>>> import numpy as np
>>> import numpy.linalg as la
>>> np.set_printoptions(precision=2, suppress=True, linewidth=120)
>>> m1 = np.load("block7.npy")
>>> print(m1)
[[-8. -2.  0.  0.  0.  0.]
 [-2. -9. -2.  0.  0.  0.]
 [ 0. -2.  0. -2.  0.  0.]
 [ 0.  0. -2.  5. -2.  0.]
 [ 0.  0.  0. -2.  3. -2.]
 [ 0.  0.  0.  0. -2. -1.]]
>>> # equal to its transpose
>>> U, sig, Vh = la.svd(m1, full_matrices=False)
>>> print(np.round(Vh @ Vh.T, 2) + 0)
[[1. 0. 0. 0. 0. 0.]
 [0. 1. 0. 0. 0. 0.]
 [0. 0. 1. 0. 0. 0.]
 [0. 0. 0. 1. 0. 0.]
 [0. 0. 0. 0. 1. 0.]
 [0. 0. 0. 0. 0. 1.]]
>>> print(U.shape, sig.shape, Vh.shape)
(6, 6) (6,) (6, 6)
>>> print(np.allclose(U * sig @ Vh, m1))
True
>>> print(np.all(la.eigvalsh(m1) > 0))
False
>>> print(np.round(la.eigvalsh(m1).min(), 2))
-10.81
>>> J = np.loadtxt("test6.csv", delimiter=",")
>>> print(J)
[[-0.1  1.1 -0.6 -0.7 -0.4  0.9 -1.3  0.2]
 [ 0.2 -0.4 -0.9  0.3  1.4  0.8  0.6 -0.3]
 [-1.4 -1.4 -1.2 -1.3  0.7 -0.8 -0.5 -0.5]
 [-3.  -1.5  2.   4.5  1.5  1.   0.  -5. ]
 [ 0.4 -0.8  0.9  0.8  0.2  0.6 -1.4 -0.1]
 [ 0.   1.  -0.3 -1.7 -1.8  0.   0.4 -0.1]
 [ 0.5  0.8  0.6 -1.4  0.5  0.8  0.3 -0.4]
 [-0.2  0.4  0.2 -0.1 -0.1  1.1  0.3  1. ]
 [-0.9 -1.1  0.3  1.5 -0.9 -1.   0.7 -0.1]
 [-1.  -0.7  0.2 -2.3  0.4  0.4  1.6 -0.5]
 [ 0.   0.4 -3.1  1.2  1.7 -1.3 -0.8  0.4]
 [-2.2  0.9 -0.9  1.9 -0.6  0.6  1.3 -1.9]
 [ 2.9  0.5 -1.6  0.4 -1.4 -1.   0.8 -1.2]
 [-0.8 -0.9 -1.4  0.   0.8  2.  -0.5 -0.3]
 [-1.3 -1.6  0.8 -0.2 -0.2  0.5  0.4 -0.8]
 [ 0.  -0.6 -1.3 -1.3 -1.1 -1.1  0.3  0.6]
 [ 0.4  0.4 -1.3 -1.3  0.2 -0.5  0.2 -0.4]
 [ 0.9 -1.   0.6  0.2 -0.1 -0.2  1.4 -0.7]
 [-0.3  0.5  0.5 -1.   1.2  0.8 -1.3 -0.4]
 [ 0.6  0.2 -0.6 -1.6  0.3 -0.4  0.4  0.7]
 [-1.   1.2 -0.5  0.3 -0.5  1.5  0.3  0.8]
 [ 0.1  0.2  0.8 -0.9 -0.4 -1.2  1.6  0.8]
 [-0.3 -0.3 -0.1  0.3 -0.1  0.2  0.   0.7]
 [ 1.5  0.7 -0.9 -1.7 -1.1 -0.6 -0.2 -0.6]
 [ 1.   0.4 -0.8 -0.7  0.9  0.8  0.3 -0.9]]
>>> vec = np.array([1, 3, 1, 3, 1, 0, 2, 2])
>>> rhs = J @ vec
>>> print(np.round(la.solve(J.T @ J, J.T @ rhs), 2) + 0)
[1. 3. 1. 3. 1. 0. 2. 2.]
>>> rng = np.random.default_rng(88898)
>>> rhs = rhs + 0.3 * rng.normal(size=25)
>>> print(rhs)
[ -2.22   0.77 -12.37  -0.54  -0.82  -3.24  -0.32   3.65   0.93  -7.15   3.15   3.58   1.63  -5.89  -7.15  -6.61  -3.75
   0.67  -3.52  -1.76   4.4    3.25   0.59  -4.57  -0.77]
>>> b, *_ = la.lstsq(J, rhs)
>>> print(b.round())
[ 1.  3.  1.  3.  1. -0.  2.  2.]
>>> print(np.round(J.T @ (rhs - J @ b), 2) + 0)
[0. 0. 0. 0. 0. 0. 0. 0.]
>>> print(np.round(la.norm(rhs - J @ b), 2))
1.29
>>> d = la.norm(J[:, None] - J[None], axis=-1)
>>> print(np.unravel_index(d.round(6).argmax(), d.shape))
(np.int64(3), np.int64(23))
>>> print(np.flatnonzero(d[12] < d.mean() / 2))
[12]
>>> print(la.matrix_rank(d ** 2))
10
>>> idx = J[:, 1] > np.median(J[:, 1])
>>> u = J[idx].mean(axis=0) - J[~idx].mean(axis=0)
>>> print(((J - J.mean(axis=0)) @ u > 0).astype(int))
[1 0 0 0 0 1 1 1 0 0 1 0 1 0 0 1 1 0 1 1 1 0 0 1 1]
>>> print(u)
[ 0.71  1.45 -0.73 -0.4  -0.31  0.2  -0.33  0.13]
>>> vec = np.array([-2, -3, 1, -2, 3, 1, -2, 1])
>>> h1 = np.maximum(J @ vec, 0)
>>> print(np.maximum(J @ vec, 0) - np.maximum(-J @ vec, 0))
[  0.2   2.8  10.2   4.    4.8  -6.2   1.3   0.8  -2.8   6.8  -0.9  -8.7 -17.7   8.    6.9  -1.3  -1.4  -2.6   8.2
   1.2  -2.5  -3.    1.4  -6.7  -0.6]
>>> print(np.flatnonzero(h1 > 1e-9))
[ 0  1  2  3  4  6  7  9 13 14 18 19 22]
>>> print(np.tanh(J @ vec))
[ 0.2   0.99  1.    1.    1.   -1.    0.86  0.66 -0.99  1.   -0.72 -1.   -1.    1.    1.   -0.86 -0.89 -0.99  1.
  0.83 -0.99 -1.    0.89 -1.   -0.54]
>>> print(h1)
[ 0.2  2.8 10.2  4.   4.8  0.   1.3  0.8  0.   6.8  0.   0.   0.   8.   6.9  0.   0.   0.   8.2  1.2  0.   0.   1.4
  0.   0. ]
>>> print(np.maximum(J @ (3 * vec), 0))
[ 0.6  8.4 30.6 12.  14.4  0.   3.9  2.4  0.  20.4  0.   0.   0.  24.  20.7  0.   0.   0.  24.6  3.6  0.   0.   4.2
  0.   0. ]
>>> F = 0.9 ** np.abs(np.subtract.outer(np.arange(13), np.arange(13)))
>>> print(F)
[[1.   0.9  0.81 0.73 0.66 0.59 0.53 0.48 0.43 0.39 0.35 0.31 0.28]
 [0.9  1.   0.9  0.81 0.73 0.66 0.59 0.53 0.48 0.43 0.39 0.35 0.31]
 [0.81 0.9  1.   0.9  0.81 0.73 0.66 0.59 0.53 0.48 0.43 0.39 0.35]
 [0.73 0.81 0.9  1.   0.9  0.81 0.73 0.66 0.59 0.53 0.48 0.43 0.39]
 [0.66 0.73 0.81 0.9  1.   0.9  0.81 0.73 0.66 0.59 0.53 0.48 0.43]
 [0.59 0.66 0.73 0.81 0.9  1.   0.9  0.81 0.73 0.66 0.59 0.53 0.48]
 [0.53 0.59 0.66 0.73 0.81 0.9  1.   0.9  0.81 0.73 0.66 0.59 0.53]
 [0.48 0.53 0.59 0.66 0.73 0.81 0.9  1.   0.9  0.81 0.73 0.66 0.59]
 [0.43 0.48 0.53 0.59 0.66 0.73 0.81 0.9  1.   0.9  0.81 0.73 0.66]
 [0.39 0.43 0.48 0.53 0.59 0.66 0.73 0.81 0.9  1.   0.9  0.81 0.73]
 [0.35 0.39 0.43 0.48 0.53 0.59 0.66 0.73 0.81 0.9  1.   0.9  0.81]
 [0.31 0.35 0.39 0.43 0.48 0.53 0.59 0.66 0.73 0.81 0.9  1.   0.9 ]
 [0.28 0.31 0.35 0.39 0.43 0.48 0.53 0.59 0.66 0.73 0.81 0.9  1.  ]]
>>> vec = np.ones(13)
>>> for _ in range(4):
...     vec = F @ vec
...     vec /= la.norm(vec)
...     print(round(vec @ F @ vec, 2))
... 
8.73
8.73
8.73
8.73
>>> print(round(la.eigvalsh(F)[-1], 2))
8.73
